$ python -q
>>> import numpy as np
>>> np.set_printoptions(precision=3, suppress=True, linewidth=140, legacy="1.25")
>>> X = np.array([[5, 3, 1, 5, 2, 7, 9, 2, 7, 4, 1, 7, 0, 8],
...     [9, 0, 1, 9, 0, 5, 6, 3, 6, 7, 7, 5, 7, 4],
...     [4, 3, 5, 9, 7, 9, 6, 6, 9, 7, 3, 0, 7, 6],
...     [6, 6, 2, 2, 7, 2, 9, 7, 2, 1, 0, 8, 9, 5],
...     [8, 4, 4, 5, 9, 8, 4, 2, 2, 9, 4, 0, 4, 7],
...     [9, 7, 4, 4, 9, 6, 1, 8, 1, 9, 6, 2, 7, 1],
...     [6, 3, 1, 0, 9, 8, 8, 0, 1, 5, 4, 3, 5, 9],
...     [6, 9, 1, 6, 1, 2, 9, 5, 4, 7, 9, 4, 4, 1],
...     [8, 5, 4, 1, 4, 6, 5, 1, 7, 6, 3, 0, 8, 0],
...     [1, 9, 7, 2, 1, 1, 4, 5, 1, 1, 3, 4, 8, 7],
...     [0, 0, 4, 0, 3, 0, 3, 7, 3, 6, 7, 6, 7, 9],
...     [0, 7, 6, 2, 0, 7, 8, 8, 3, 4, 0, 6, 8, 5],
...     [4, 4, 6, 3, 2, 6, 5, 3, 8, 4, 2, 3, 8, 0],
...     [9, 1, 3, 1, 3, 5, 7, 1, 4, 3, 5, 9, 0, 3]])
>>> X[4] = X[11]
>>> X
array([[5, 3, 1, 5, 2, 7, 9, 2, 7, 4, 1, 7, 0, 8],
       [9, 0, 1, 9, 0, 5, 6, 3, 6, 7, 7, 5, 7, 4],
       [4, 3, 5, 9, 7, 9, 6, 6, 9, 7, 3, 0, 7, 6],
       [6, 6, 2, 2, 7, 2, 9, 7, 2, 1, 0, 8, 9, 5],
       [0, 7, 6, 2, 0, 7, 8, 8, 3, 4, 0, 6, 8, 5],
       [9, 7, 4, 4, 9, 6, 1, 8, 1, 9, 6, 2, 7, 1],
       [6, 3, 1, 0, 9, 8, 8, 0, 1, 5, 4, 3, 5, 9],
       [6, 9, 1, 6, 1, 2, 9, 5, 4, 7, 9, 4, 4, 1],
       [8, 5, 4, 1, 4, 6, 5, 1, 7, 6, 3, 0, 8, 0],
       [1, 9, 7, 2, 1, 1, 4, 5, 1, 1, 3, 4, 8, 7],
       [0, 0, 4, 0, 3, 0, 3, 7, 3, 6, 7, 6, 7, 9],
       [0, 7, 6, 2, 0, 7, 8, 8, 3, 4, 0, 6, 8, 5],
       [4, 4, 6, 3, 2, 6, 5, 3, 8, 4, 2, 3, 8, 0],
       [9, 1, 3, 1, 3, 5, 7, 1, 4, 3, 5, 9, 0, 3]])
>>> left, sigma, vt = np.linalg.svd(X)
>>> np.argmax(sigma[:-1] / (sigma[1:] + 1e-6)) + 1
13
>>> other = left[:, :13] @ np.diag(sigma[:13]) @ vt[:13]
>>> round(float(np.linalg.norm(X - other, 2)), 3), np.round(sigma[13], 3)
(0.0, 0.0)
>>> np.linalg.matrix_rank(other)
13
>>> round(float(np.linalg.norm(X) ** 2 / np.linalg.norm(X, 2) ** 2), 3)
1.339
>>> round(np.linalg.norm(X, "nuc"), 3)
179.674
>>> X[6] @ X[13]
276
>>> round(np.linalg.norm(X, 1), 3), round(np.linalg.norm(X, np.inf), 3)
(88.0, 81.0)
>>> rng = np.random.default_rng(5155)
>>> other = X + rng.integers(-2, 3, (14, 13)) @ rng.integers(-2, 3, (13, 14))
>>> other
array([[  0,   0,  -1,  14,  13,  -8,  15,  -3,   4,  15,   0,  17,   9,  16],
       [  0,  -3,   9,  14,   0,   7,  13,   9,   9,   0,   9, -10,   9,   9],
       [ -3,   0,   2,  19,   0,   5,  12,  12,  11,   1,   4,   8,  15,  -1],
       [ 11,   9,  10,  -5,   4,  13,  10,   2,   6,  -4,   4,  -7,   7,  13],
       [ -9,  -1,  -3,  15,  -6,  19,  24,  13,   9,   5,   0,   7,  13,  14],
       [ -5,  13,   0,  11,   0,   3,  27,   6,  -2,  13,  12,  -1,  12,   1],
       [  6,  15, -10,   1,  12,   1,  15,  -9,   6,   5,  15,   3,  21,   1],
       [ -2,  -3,  10,   4,  -5,  21,   3,  13,  -1,   9,  -1,  -6, -10,   3],
       [  9,  14,   8,  -3,   7, -11,  -4,  -6,   9,  12,   6,  -5,   8, -16],
       [ 12,  13,   1,  -5,  -2,  11,  -2,   3,   0,  10,  -1,  12,  -2,  14],
       [ 10,  14,   9, -12,   1,  -2,   1,  -2,   4,  -1,  17,   0,   7,   0],
       [-10,  17,   5,   3,  -2,   9,  21,   3,   2,  11,  11,  -9,  14,   5],
       [  1,  -3,  11,   2,  -4,  15,   2,  11,   1,  -3,  -3,   4,  -4,  -4],
       [ 17,   2,  -4,   2,  -4,  10,  14,   2,   8,  -1,  10,  11, -12,   4]])
>>> np.linalg.matrix_rank(other - X, tol=1e-8)
13
>>> np.linalg.cond(X) > 100
True
>>> np.argsort(-np.linalg.norm(X, axis=0).round(6), kind="stable")[:3]
array([12,  6,  0])
>>> np.linalg.matrix_rank(X, rtol=0.1)
9
>>> [round(float(x), 3) for x in np.linalg.svd(X, compute_uv=False)[:3]]
[65.012, 19.576, 16.114]
>>> J = np.load("layer17.npy")
>>> J
array([[-4.115,  0.977,  3.96 , -3.011,  2.951, -1.781,  2.901,  3.004, -1.938,  2.057, -3.995,  2.228, -0.926],
       [-4.145,  1.08 ,  3.944, -2.975,  3.113, -1.994,  3.159,  2.856, -1.954,  1.827, -3.869,  1.959, -0.905],
       [-4.192,  0.897,  3.947, -3.041,  3.028, -2.054,  3.03 ,  2.835, -1.939,  1.943, -3.98 ,  1.945, -1.114],
       [-4.188,  1.201,  3.983, -3.114,  2.987, -2.036,  2.964,  2.939, -1.959,  1.803, -4.113,  1.984, -1.048],
       [-3.947,  0.969,  4.148, -3.039,  2.776, -2.032,  3.08 ,  3.142, -2.084,  1.974, -3.958,  2.077, -1.168],
       [-3.981,  0.991,  4.051, -3.02 ,  2.977, -1.976,  3.194,  3.027, -1.878,  2.112, -4.099,  1.92 , -0.763],
       [-3.943,  1.039,  3.86 , -3.198,  3.085, -1.898,  3.067,  3.061, -2.001,  1.96 , -3.915,  1.857, -1.   ],
       [-4.067,  1.164,  3.885, -2.95 ,  2.963, -2.035,  2.994,  2.991, -2.095,  2.059, -3.925,  1.888, -0.953],
       [-3.888,  1.161,  3.907, -2.885,  3.161, -1.898,  3.076,  3.025, -1.981,  1.979, -3.996,  1.976, -0.984],
       [-3.857,  0.901,  3.826, -3.099,  2.943, -2.112,  3.02 ,  2.903, -1.899,  2.08 , -4.08 ,  1.999, -1.033],
       [-4.98 , -1.905, -3.9  , -0.186,  3.151, -2.892, -0.939, -3.969, -1.119,  3.728,  3.131,  4.125,  2.07 ],
       [-5.063, -2.088, -4.161, -0.047,  3.027, -3.054, -0.912, -3.884, -1.033,  3.844,  3.111,  3.966,  2.007],
       [-5.037, -2.034, -4.048,  0.149,  3.059, -2.979, -0.942, -3.997, -1.039,  3.993,  2.929,  3.833,  1.841],
       [-4.893, -2.116, -3.958,  0.   ,  2.918, -2.972, -0.995, -4.175, -0.911,  4.09 ,  3.041,  4.012,  2.2  ],
       [-4.948, -1.932, -4.253,  0.03 ,  2.874, -2.933, -1.099, -3.937, -0.999,  3.872,  3.007,  3.989,  2.151],
       [-5.084, -1.941, -3.998, -0.203,  2.882, -3.037, -1.048, -3.839, -0.93 ,  3.902,  3.1  ,  3.886,  1.983],
       [-5.014, -2.213, -3.975, -0.081,  3.097, -2.931, -0.92 , -3.945, -0.928,  4.067,  2.883,  4.081,  1.834],
       [-5.002, -1.962, -4.043,  0.077,  2.849, -3.048, -1.069, -4.1  , -0.776,  3.987,  3.064,  4.065,  2.062],
       [-5.013, -2.006, -3.966, -0.104,  2.928, -2.955, -1.175, -4.088, -1.011,  3.997,  3.091,  4.028,  2.096],
       [-4.966, -2.204, -3.909, -0.088,  3.117, -2.986, -1.043, -4.065, -1.059,  4.154,  3.129,  4.11 ,  2.013],
       [ 1.918, -0.085,  1.101,  2.835,  0.92 ,  1.838, -0.051,  3.904, -1.085,  5.048, -1.982, -1.004,  4.031],
       [ 2.128, -0.07 ,  1.278,  2.877,  1.002,  1.975,  0.016,  3.994, -0.976,  4.839, -2.142, -1.018,  3.928],
       [ 2.06 , -0.056,  0.838,  3.05 ,  0.927,  2.034,  0.067,  3.987, -0.996,  5.085, -1.901, -0.884,  3.846],
       [ 1.923, -0.066,  1.042,  2.869,  1.04 ,  2.019,  0.037,  4.035, -1.113,  4.963, -1.871, -1.008,  4.22 ],
       [ 1.934, -0.03 ,  0.962,  3.149,  1.079,  2.033, -0.062,  4.043, -0.843,  5.008, -1.837, -1.082,  4.008],
       [ 2.192, -0.04 ,  1.16 ,  2.961,  0.993,  1.874,  0.023,  3.989, -0.905,  4.904, -2.02 , -0.958,  3.892],
       [ 2.136, -0.025,  0.954,  2.985,  1.046,  1.987, -0.16 ,  4.134, -1.013,  5.169, -2.152, -0.896,  3.939],
       [ 1.989,  0.021,  0.937,  3.118,  1.027,  1.852, -0.017,  3.781, -0.913,  5.013, -2.016, -1.007,  4.138],
       [ 1.849,  0.012,  1.175,  3.092,  1.073,  2.021,  0.186,  3.917, -0.997,  5.089, -1.894, -1.147,  4.049],
       [ 1.844,  0.067,  0.99 ,  3.195,  0.946,  2.1  , -0.022,  3.996, -1.082,  5.024, -2.093, -1.146,  4.071]])
>>> Xs = (J - J.mean(axis=0)) / J.std(axis=0)
>>> np.argwhere(np.abs(Xs) > 2)
array([], shape=(0, 2), dtype=int64)
>>> Xs.std(axis=0)
array([1., 1., 1., 1., 1., 1., 1., 1., 1., 1., 1., 1., 1.])
>>> b = np.linalg.lstsq(np.delete(Xs, 5, axis=1), Xs[:, 5])[0]
>>> round(float(1 - np.var(Xs[:, 5] - np.delete(Xs, 5, axis=1) @ b)), 3)
0.999
>>> np.abs(b).argmax()
6
